$ ipython --no-banner

In [1]: import numpy as np

In [2]: np.set_printoptions(suppress=True, linewidth=140)

In [3]: def rnd(a):
   ...:     return np.round(a, 2) + 0
   ...: 

In [4]: arr = np.loadtxt("dump.csv", delimiter=",")

In [5]: rnd(arr)
Out[5]: 
array([[ 1.52, -0.74,  2.17, -0.35, -1.54],
       [ 1.69, -0.97,  2.3 , -0.39, -1.68],
       [ 2.89, -8.18,  1.36, -2.53, -6.35],
       [ 3.43, -4.01,  3.41, -1.02, -3.51],
       [ 3.75, -3.28,  4.05, -0.7 , -2.99],
       [ 3.34, -2.25,  3.89, -0.45, -2.35],
       [ 4.8 , -4.33,  4.98, -0.82, -3.58],
       [ 1.22, -2.14,  1.33, -0.89, -2.52],
       [-1.54, -0.82, -1.6 , -1.06, -1.94],
       [-0.96, -3.16, -1.67, -1.71, -3.44],
       [ 1.88, -4.48,  1.36, -1.52, -4.  ],
       [-1.55, -3.55, -2.52, -1.97, -3.76],
       [ 4.18, -7.51,  3.16, -2.02, -5.76],
       [ 0.6 ,  5.57,  3.15,  1.55,  2.56],
       [ 1.73, -1.18,  2.27, -0.46, -1.82],
       [ 5.91, -3.  ,  6.77, -0.13, -2.56],
       [ 1.34, -0.57,  2.01, -0.34, -1.45],
       [ 5.74, -4.6 ,  6.04, -0.7 , -3.65],
       [ 6.44, -6.27,  6.34, -1.1 , -4.68],
       [ 3.28, -5.45,  2.75, -1.53, -4.49],
       [ 1.6 , -1.61,  1.98, -0.62, -2.11],
       [ 1.42, -5.65,  0.41, -2.01, -4.83],
       [-0.89, -3.08, -1.56, -1.67, -3.37],
       [ 1.66, -0.93,  2.27, -0.39, -1.66],
       [-0.34, -2.16, -0.58, -1.24, -2.7 ],
       [ 2.53, -3.35,  2.53, -1.  , -3.18],
       [-1.93,  0.92, -1.5 , -0.57, -0.82],
       [ 0.88, -5.05, -0.05, -1.93, -4.49],
       [ 3.31, -7.41,  2.13, -2.18, -5.8 ],
       [ 4.7 , -3.47,  5.14, -0.56, -3.01],
       [ 4.37,  1.52,  6.4 ,  1.03,  0.27],
       [ 5.65, -5.84,  5.51, -1.13, -4.49],
       [-2.43,  0.82, -2.14, -0.71, -0.94],
       [ 7.19, -3.87,  8.05, -0.14, -3.  ],
       [ 1.87, -1.48,  2.35, -0.52, -2.  ],
       [ 0.97,  0.04,  1.75, -0.22, -1.09],
       [ 8.98, -1.4 , 11.07,  1.08, -1.16]])

In [6]: # rows and columns are dependent

In [7]: Ac = arr - arr.mean(axis=0)

In [8]: Uu, sigma, VT = np.linalg.svd(Ac, full_matrices=False)

In [9]: rnd(Ac.mean(axis=0))
Out[9]: array([0., 0., 0., 0., 0.])

In [10]: (np.sign(Uu[:, 0]) == np.sign(Uu[0, 0])).astype(int)
Out[10]: array([1, 1, 0, 0, 0, 0, 0, 1, 1, 1, 1, 1, 0, 1, 1, 0, 1, 0, 0, 0, 1, 1, 1, 1, 1, 0, 1, 1, 0, 0, 0, 0, 1, 0, 1, 1, 0])

In [11]: rnd(VT[0] * np.sign(VT[0, np.abs(VT[0]).argmax()]))
Out[11]: array([ 0.64, -0.33,  0.67,  0.03, -0.15])

In [12]: rnd(sigma)
Out[12]: array([24.81, 19.84,  0.  ,  0.  ,  0.  ])

In [13]: np.linalg.matrix_rank(Ac)
Out[13]: np.int64(2)

In [14]: rnd((sigma ** 2).sum() ** 2 / (sigma ** 4).sum())
Out[14]: np.float64(1.91)

In [15]: T = np.stack([arr, -3 * arr, arr[::-1]])

In [16]: T.shape
Out[16]: (3, 37, 5)

In [17]: rnd(np.einsum("bij,cij->bc", T, T))
Out[17]: 
array([[ 2074.03, -6222.1 ,  1142.65],
       [-6222.1 , 18666.3 , -3427.95],
       [ 1142.65, -3427.95,  2074.03]])

In [18]: np.linalg.matrix_rank(T.reshape(3, -1))
Out[18]: np.int64(2)

In [19]: Ac = arr - arr.mean(axis=0)

In [20]: V = np.linalg.svd(Ac)[2][:3]

In [21]: M2 = Ac - Ac @ V.T @ V

In [22]: rnd((Ac @ V.T).std(axis=0))
Out[22]: array([4.08, 3.26, 0.  ])

In [23]: rnd(np.linalg.norm(M2) / np.linalg.norm(Ac))
Out[23]: np.float64(0.0)

In [24]: rnd(np.cov(Ac @ V.T, rowvar=False))
Out[24]: 
array([[17.1 ,  0.  ,  0.  ],
       [ 0.  , 10.94,  0.  ],
       [ 0.  ,  0.  ,  0.  ]])

In [25]: E = np.loadtxt("a.csv", delimiter=",")

In [26]: E
Out[26]: 
array([[ 5.,  4., -1.,  1., -2., -1.,  2.,  3.,  3.],
       [ 7., -4.,  3., -9.,  9.,  4.,  2., -5.,  7.],
       [-3., -5.,  6.,  9., -7.,  4., -9.,  0.,  1.],
       [-8.,  8., -2.,  1.,  4., -5., -3., -7.,  8.],
       [-9., -7.,  3.,  0., -4., -3., -6., -3.,  2.],
       [-3.,  0.,  5.,  4., -1., -5.,  8., -5.,  8.],
       [-5.,  0.,  7.,  0.,  6., -9., -7.,  1.,  9.],
       [ 0.,  0.,  0.,  0.,  0.,  0.,  0.,  9.,  1.],
       [ 0.,  0.,  0.,  0.,  0.,  0.,  0.,  1.,  2.]])

In [27]: (E - E.T) / 2
Out[27]: 
array([[ 0. , -1.5,  1. ,  4.5,  3.5,  1. ,  3.5,  1.5,  1.5],
       [ 1.5,  0. ,  4. , -8.5,  8. ,  2. ,  1. , -2.5,  3.5],
       [-1. , -4. ,  0. ,  5.5, -5. , -0.5, -8. ,  0. ,  0.5],
       [-4.5,  8.5, -5.5,  0. ,  2. , -4.5, -1.5, -3.5,  4. ],
       [-3.5, -8. ,  5. , -2. ,  0. , -1. , -6. , -1.5,  1. ],
       [-1. , -2. ,  0.5,  4.5,  1. ,  0. ,  8.5, -2.5,  4. ],
       [-3.5, -1. ,  8. ,  1.5,  6. , -8.5,  0. ,  0.5,  4.5],
       [-1.5,  2.5,  0. ,  3.5,  1.5,  2.5, -0.5,  0. ,  0. ],
       [-1.5, -3.5, -0.5, -4. , -1. , -4. , -4.5,  0. ,  0. ]])

In [28]: rnd(np.sort(np.abs(np.linalg.eigvals(E))))
Out[28]: array([ 1.86,  3.55,  6.27,  6.27,  9.14, 11.47, 11.47, 14.82, 14.82])

In [29]: np.allclose(E @ E.T, E.T @ E)
Out[29]: False

In [30]: rnd(np.linalg.matrix_power(E, 3))
Out[30]: 
array([[  273.,  -648.,   379.,  -265.,  -168.,    13.,  -195.,   532.,   415.],
       [ -299.,  1463.,  -741.,  1576.,  -735.,   366.,  -439.,   612.,  -912.],
       [   22.,  1211.,    26., -1160.,  2365.,  -752.,   791., -1942.,  1925.],
       [ -248., -1067.,   278.,   681., -1581.,   -97.,   633.,  -437., -1148.],
       [  142.,  1316.,  -471.,  -275.,   974.,  -517.,  1523.,  -852.,   401.],
       [ -251.,  -685.,  -794.,   243., -1146.,  1618.,  -228.,  -779., -1476.],
       [  197.,  1229., -1068.,  1088., -1037.,   285.,  2409.,  -147., -1243.],
       [    0.,     0.,     0.,     0.,     0.,     0.,     0.,   749.,   104.],
       [    0.,     0.,     0.,     0.,     0.,     0.,     0.,   104.,    21.]])

In [31]: (E + E.T) / 2
Out[31]: 
array([[ 5. ,  5.5, -2. , -3.5, -5.5, -2. , -1.5,  1.5,  1.5],
       [ 5.5, -4. , -1. , -0.5,  1. ,  2. ,  1. , -2.5,  3.5],
       [-2. , -1. ,  6. ,  3.5, -2. ,  4.5, -1. ,  0. ,  0.5],
       [-3.5, -0.5,  3.5,  1. ,  2. , -0.5, -1.5, -3.5,  4. ],
       [-5.5,  1. , -2. ,  2. , -4. , -2. ,  0. , -1.5,  1. ],
       [-2. ,  2. ,  4.5, -0.5, -2. , -5. , -0.5, -2.5,  4. ],
       [-1.5,  1. , -1. , -1.5,  0. , -0.5, -7. ,  0.5,  4.5],
       [ 1.5, -2.5,  0. , -3.5, -1.5, -2.5,  0.5,  9. ,  1. ],
       [ 1.5,  3.5,  0.5,  4. ,  1. ,  4. ,  4.5,  1. ,  2. ]])

In [32]: E @ E
Out[32]: 
array([[  59.,   31.,    2.,  -43.,   58.,   -5.,   14.,   31.,   65.],
       [ -33., -106.,   78.,   77., -135.,  -31.,  -30.,   21.,    1.],
       [ -44.,   99.,  -58.,  121.,  -75.,   44.,   40.,  -54.,  -27.],
       [   8.,  -74.,  -16., -117.,   77.,   67.,  -28., -116.,  -12.],
       [ -28.,    5.,  -63.,   69.,  -83.,   74.,  -17.,    4., -158.],
       [ -78.,    2.,   53.,   26.,   44.,  -41., -153.,  -38.,   69.],
       [ -38.,  -97.,  -29.,   22.,  -96.,  123., -132.,   23., -112.],
       [   0.,    0.,    0.,    0.,    0.,    0.,    0.,   82.,   11.],
       [   0.,    0.,    0.,    0.,    0.,    0.,    0.,   11.,    5.]])
